>>> import numpy as np
>>> np.set_printoptions(suppress=True, linewidth=160)
>>> arr = np.loadtxt("data.csv", delimiter=",")
>>> print(arr.round(3))
[[0.222 0.111 0.111 0.111 0.111 0.111 0.    0.    0.    0.    0.111 0.    0.111]
 [0.143 0.286 0.143 0.    0.    0.143 0.143 0.    0.    0.    0.    0.    0.143]
 [0.167 0.    0.167 0.167 0.167 0.    0.167 0.167 0.    0.    0.    0.    0.   ]
 [0.143 0.143 0.143 0.143 0.    0.    0.143 0.    0.143 0.    0.    0.    0.143]
 [0.    0.    0.25  0.    0.25  0.    0.25  0.    0.    0.    0.25  0.    0.   ]
 [0.    0.    0.    0.2   0.2   0.4   0.    0.    0.    0.    0.2   0.    0.   ]
 [0.    0.    0.    0.    0.333 0.    0.333 0.    0.    0.    0.    0.333 0.   ]
 [0.2   0.    0.2   0.    0.    0.    0.    0.2   0.    0.2   0.    0.2   0.   ]
 [0.2   0.    0.2   0.    0.    0.    0.    0.    0.2   0.2   0.    0.    0.2  ]
 [0.    0.    0.    0.25  0.    0.25  0.    0.    0.    0.5   0.    0.    0.   ]
 [0.    0.    0.2   0.2   0.    0.    0.    0.    0.    0.    0.2   0.2   0.2  ]
 [0.    0.2   0.    0.    0.    0.2   0.    0.    0.    0.    0.2   0.4   0.   ]
 [0.    0.    0.167 0.167 0.167 0.    0.    0.    0.    0.167 0.167 0.    0.167]]
>>> u, g = arr[4], arr[7]
>>> print(u @ g)
0.05
>>> p = (u @ g) / (u @ u) * u
>>> print(p)
[0.   0.   0.05 0.   0.05 0.   0.05 0.   0.   0.   0.05 0.   0.  ]
>>> print(round(float(np.linalg.norm(u + g) ** 2 + np.linalg.norm(u - g) ** 2), 3))
0.9
>>> u = np.array([-1, 0, 0, -2, 0, -1, -2, 0, -3, 2, 0, 2, -2])
>>> out = arr + np.outer(u, np.eye(13)[4])
>>> print(round(float(np.linalg.det(out) / np.linalg.det(arr)), 3), np.round(1 + np.linalg.solve(arr, u)[4], 3))
-79.0 -79.0
>>> print(np.round(np.sort(np.abs(np.linalg.eigvals(arr)))[::-1], 3))
[1.    0.519 0.442 0.442 0.381 0.381 0.245 0.245 0.226 0.149 0.145 0.145 0.007]
>>> p = np.eye(13)[8]
>>> for _ in range(6):
...     p = p @ arr
...     print(p.round(3))
... 
[0.2 0.  0.2 0.  0.  0.  0.  0.  0.2 0.2 0.  0.  0.2]
[0.118 0.022 0.129 0.139 0.089 0.072 0.033 0.033 0.04  0.173 0.056 0.    0.096]
[0.085 0.039 0.122 0.139 0.098 0.088 0.078 0.028 0.028 0.117 0.077 0.029 0.071]
[0.076 0.046 0.118 0.124 0.11  0.086 0.096 0.026 0.025 0.082 0.085 0.058 0.068]
[0.071 0.051 0.118 0.112 0.116 0.081 0.104 0.025 0.023 0.062 0.093 0.078 0.066]
[0.068 0.054 0.119 0.105 0.118 0.079 0.107 0.025 0.021 0.052 0.098 0.089 0.065]
>>> out = arr / np.sqrt((arr ** 2).mean(axis=1, keepdims=True))
>>> print(np.linalg.matrix_rank(out) == np.linalg.matrix_rank(arr))
True
>>> print(out[7].round(3))
[1.612 0.    1.612 0.    0.    0.    0.    1.612 0.    1.612 0.    1.612 0.   ]
>>> print(np.round(np.linalg.norm(out, axis=1), 3))
[3.606 3.606 3.606 3.606 3.606 3.606 3.606 3.606 3.606 3.606 3.606 3.606 3.606]
>>> print(np.linalg.matrix_rank(arr - arr.mean(axis=1, keepdims=True)))
12
>>> m1 = np.loadtxt("w.csv", delimiter=",")
>>> print(m1.round(3))
[[-0.174 -0.194  0.347 -0.197  0.692]
 [ 0.651  0.101 -0.395  0.134  0.086]
 [ 0.13  -0.099 -0.108 -0.165 -0.055]
 [ 0.217 -0.151  0.183 -0.394  0.068]
 [-0.477  0.222 -0.189 -0.059  0.052]
 [ 0.347  0.091  0.068  0.115  0.436]
 [ 0.174  0.28   0.579 -0.306 -0.419]
 [ 0.043  0.635  0.297  0.202  0.08 ]
 [ 0.174 -0.019  0.34   0.47   0.096]
 [-0.217  0.449 -0.152  0.122  0.246]
 [ 0.13   0.412 -0.264 -0.569  0.138]
 [ 0.087 -0.095  0.078 -0.224  0.205]]
>>> # orthonormal columns
>>> Xs = (m1 - m1.mean(axis=0)) / m1.std(axis=0)
>>> print(np.argwhere(np.abs(Xs) > 2))
[[0 4]
 [1 0]
 [4 0]
 [6 4]]
>>> print(np.round(Xs.std(axis=0), 3))
[1. 1. 1. 1. 1.]
>>> c = np.linalg.lstsq(np.delete(Xs, 2, axis=1), Xs[:, 2])[0]
>>> print(np.round(1 - np.var(Xs[:, 2] - np.delete(Xs, 2, axis=1) @ c), 3))
0.082
>>> print(np.abs(c).argmax())
1
>>> gram = np.cov(m1, rowvar=False)
>>> print(np.round(np.polyfit(m1[:, 1], m1[:, 4], 1), 3))
[-0.284  0.174]
>>> print(gram.round(3))
[[ 0.082 -0.013 -0.006  0.007 -0.013]
 [-0.013  0.071 -0.01   0.011 -0.02 ]
 [-0.006 -0.01   0.086  0.005 -0.01 ]
 [ 0.007  0.011  0.005  0.085  0.011]
 [-0.013 -0.02  -0.01   0.011  0.071]]
>>> print(np.round(np.linalg.eigvalsh(gram)[::-1], 3))
[0.091 0.091 0.091 0.091 0.031]
>>> print(np.round(m1.std(axis=0), 3))
[0.274 0.255 0.281 0.279 0.255]
>>> print(np.argsort(-m1.std(axis=0).round(6), kind="stable"))
[2 3 0 4 1]
>>> vec = np.array([0, 0, 2, 5, 5])
>>> rhs = gram @ vec
>>> print(rhs.round(3))
[-0.044 -0.066  0.15   0.49   0.389]
>>> print(np.round(np.linalg.solve(gram, gram[:, 0]), 3) + 0)
[1. 0. 0. 0. 0.]
>>> print(np.round(np.linalg.solve(gram, rhs + gram[:, 4]), 3) + 0)
[0. 0. 2. 5. 6.]
>>> print(np.round(np.linalg.solve(gram, rhs), 3) + 0)
[0. 0. 2. 5. 5.]
>>> Xs = m1 - m1.mean(axis=0)
>>> U, s, Vh = np.linalg.svd(Xs, full_matrices=False)
>>> print(np.abs(Vh[0]).argmax())
3
>>> print(np.linalg.matrix_rank(Xs))
5
>>> print((np.sign(U[:, 0]) == np.sign(U[0, 0])).astype(int))
[1 1 0 0 1 1 0 1 1 1 0 0]
>>> print(np.round(Xs.mean(axis=0), 3) + 0)
[0. 0. 0. 0. 0.]
>>> print(s.round(3))
[1.    1.    1.    1.    0.588]
>>> Xs = m1 - m1.mean(axis=0)
>>> evecs = np.linalg.svd(Xs)[2][:1]
>>> out = Xs - Xs @ evecs.T @ evecs
>>> print(np.round(np.cov(Xs @ evecs.T, rowvar=False), 3))
0.091
>>> print(np.round(np.diag(evecs.T @ evecs), 3) + 0)
[0.    0.    0.084 0.592 0.323]
>>> print(round(np.linalg.norm(out) / np.linalg.norm(Xs), 3))
0.877
>>> print(np.linalg.norm(out, axis=1).round(6).argmax())
0
>>> X = np.loadtxt("case5.csv", delimiter=",")
>>> print(X)
[[ 0.  0. -2. -3.  2.  0.  1.  1.  0.  2. -2.  3. -4.  0.]
 [ 0.  0.  1.  1.  3. -2. -2.  0. -1.  3.  0.  3.  0.  1.]
 [ 2. -1.  0.  1. -2.  2. -2.  3.  1.  1.  3. -1.  0.  2.]
 [ 3. -1. -1.  0.  0. -2. -2.  2. -2.  0.  1. -1.  0.  4.]
 [-2. -3.  2.  0.  0. -4.  1.  4.  1.  2.  0.  4.  1.  1.]
 [ 0.  2. -2.  2.  4.  0.  0. -2.  2.  0. -1.  0. -2.  1.]
 [-1.  2.  2.  2. -1.  0.  0. -2.  1.  1.  2. -2.  2. -1.]
 [-1.  0. -3. -2. -4.  2.  2.  0.  1. -3.  2.  1.  0.  1.]
 [ 0.  1. -1.  2. -1. -2. -1. -1.  0.  4. -1.  1.  0.  4.]
 [-2. -3. -1.  0. -2.  0. -1.  3. -4.  0.  1.  0. -2. -1.]
 [ 2.  0. -3. -1.  0.  1. -2. -2.  1. -1.  0.  1. -3.  0.]
 [-3. -3.  1.  1. -4.  0.  2. -1. -1.  0. -1.  0.  3.  0.]
 [ 4.  0.  0.  0. -1.  2. -2.  0.  0.  2.  3. -3.  0.  2.]
 [ 0. -1. -2. -4. -1. -1.  1. -1. -4.  1.  0.  0. -2.  0.]]
>>> # skew-symmetric
>>> vec = np.array([0, 0, 0, 1, 2, 0, 0, 0, 1, 0, 2, 2, 1, 2])
>>> rhs = X @ vec
>>> print(rhs)
[ -1.  14.   6.   6.  12.  10.   1.  -1.   8. -10.  -1.  -7.   2. -12.]
>>> print(np.round(np.linalg.solve(X, X[:, 12]), 3) + 0)
[0. 0. 0. 0. 0. 0. 0. 0. 0. 0. 0. 0. 1. 0.]
>>> print(np.round(np.linalg.solve(X, rhs), 3) + 0)
[0. 0. 0. 1. 2. 0. 0. 0. 1. 0. 2. 2. 1. 2.]
>>> print(np.round(np.linalg.solve(X, -3 * rhs), 3) + 0)
[ 0.  0.  0. -3. -6.  0.  0.  0. -3.  0. -6. -6. -3. -6.]
>>> u = np.array([-5, -7, -8])
>>> print(np.convolve(X[5], u))
[  0. -10.  -4. -12. -18. -44. -32.  10.   4.   2. -11.   7.  18.   9.   9.  -8.]
>>> print(np.round(np.linalg.norm(X) ** 2 / np.linalg.norm(X, 2) ** 2, 3))
4.928
>>> print(np.linalg.norm(X, axis=1).argmax())
4
>>> print(X[9] @ X[7])
8.0
>>> print(np.round(np.linalg.norm(X, 2), 3))
11.59
>>> print(round(float(np.linalg.norm(X[9], 1)), 3), round(np.linalg.norm(X[9], np.inf), 3))
20.0 4.0
>>> U, s, Vh = np.linalg.svd(X)
>>> print(np.argmax(s[:-1] / (s[1:] + 1e-6)) + 1)
12
>>> print(s.round(3))
[11.59  11.59  10.771 10.771  6.707  6.707  4.602  4.602  3.245  3.245  1.989  1.989  0.136  0.136]
>>> out = U[:, :12] @ np.diag(s[:12]) @ Vh[:12]
>>> print(np.linalg.matrix_rank(X, rtol=0.05))
12
>>> print(np.linalg.matrix_rank(out))
12
>>> mat = np.loadtxt("test19.csv", delimiter=",")
>>> print(mat)
[[7. 4. 1. 8. 9. 3. 7. 8. 2. 7. 5.]
 [1. 3. 7. 6. 4. 8. 6. 6. 0. 8. 6.]
 [8. 1. 4. 5. 8. 9. 5. 7. 7. 7. 5.]
 [0. 2. 6. 6. 3. 3. 5. 5. 6. 7. 9.]
 [7. 4. 3. 1. 1. 3. 6. 3. 3. 7. 4.]
 [8. 1. 8. 5. 7. 3. 1. 4. 7. 6. 0.]
 [5. 9. 4. 0. 2. 1. 8. 7. 0. 4. 9.]
 [3. 9. 6. 8. 8. 8. 3. 1. 4. 5. 5.]
 [9. 6. 5. 7. 8. 1. 1. 4. 5. 7. 4.]
 [1. 6. 4. 6. 5. 4. 7. 0. 7. 8. 2.]
 [7. 6. 3. 9. 8. 5. 4. 2. 0. 2. 5.]]
>>> print([round(float(x), 3) for x in np.linalg.svd(arr, compute_uv=False)[:3]])
[1.056, 0.679, 0.618]
>>> print(round(np.log10(np.linalg.cond(arr))))
2
>>> U, s, Vh = np.linalg.svd(mat)
>>> print(s.round(3))
[54.828 14.747 12.096 11.505  9.414  7.098  7.002  5.048  3.581  2.883  0.194]
>>> out = U[:, :10] @ np.diag(s[:10]) @ Vh[:10]
>>> print(np.linalg.matrix_rank(mat, rtol=0.05))
10
>>> print(np.trace(mat))
51.0
>>> print(np.round(np.linalg.matrix_power(mat, 2), 3))
[[267. 315. 267. 322. 310. 248. 326. 241. 208. 373. 322.]
 [256. 248. 272. 291. 303. 260. 268. 209. 235. 328. 258.]
 [368. 312. 297. 365. 391. 255. 301. 263. 273. 407. 290.]
 [259. 261. 242. 301. 303. 230. 239. 187. 207. 300. 261.]
 [209. 217. 177. 240. 255. 176. 227. 186. 141. 258. 202.]
 [280. 207. 209. 279. 303. 213. 241. 223. 237. 343. 228.]
 [226. 273. 215. 282. 286. 257. 271. 213. 107. 272. 267.]
 [292. 221. 299. 315. 310. 267. 287. 264. 235. 390. 286.]
 [270. 247. 238. 333. 322. 254. 298. 245. 216. 380. 284.]
 [232. 227. 243. 240. 242. 188. 254. 214. 200. 329. 252.]
 [238. 200. 230. 267. 255. 215. 270. 242. 170. 319. 274.]]
>>> print((mat + mat.T) / 2)
[[7.  2.5 4.5 4.  8.  5.5 6.  5.5 5.5 4.  6. ]
 [2.5 3.  4.  4.  4.  4.5 7.5 7.5 3.  7.  6. ]
 [4.5 4.  4.  5.5 5.5 8.5 4.5 6.5 6.  5.5 4. ]
 [4.  4.  5.5 6.  2.  4.  2.5 6.5 6.5 6.5 9. ]
 [8.  4.  5.5 2.  1.  5.  4.  5.5 5.5 6.  6. ]
 [5.5 4.5 8.5 4.  5.  3.  1.  6.  4.  5.  2.5]
 [6.  7.5 4.5 2.5 4.  1.  8.  5.  0.5 5.5 6.5]
 [5.5 7.5 6.5 6.5 5.5 6.  5.  1.  4.  2.5 3.5]
 [5.5 3.  6.  6.5 5.5 4.  0.5 4.  5.  7.  2. ]
 [4.  7.  5.5 6.5 6.  5.  5.5 2.5 7.  8.  2. ]
 [6.  6.  4.  9.  6.  2.5 6.5 3.5 2.  2.  5. ]]
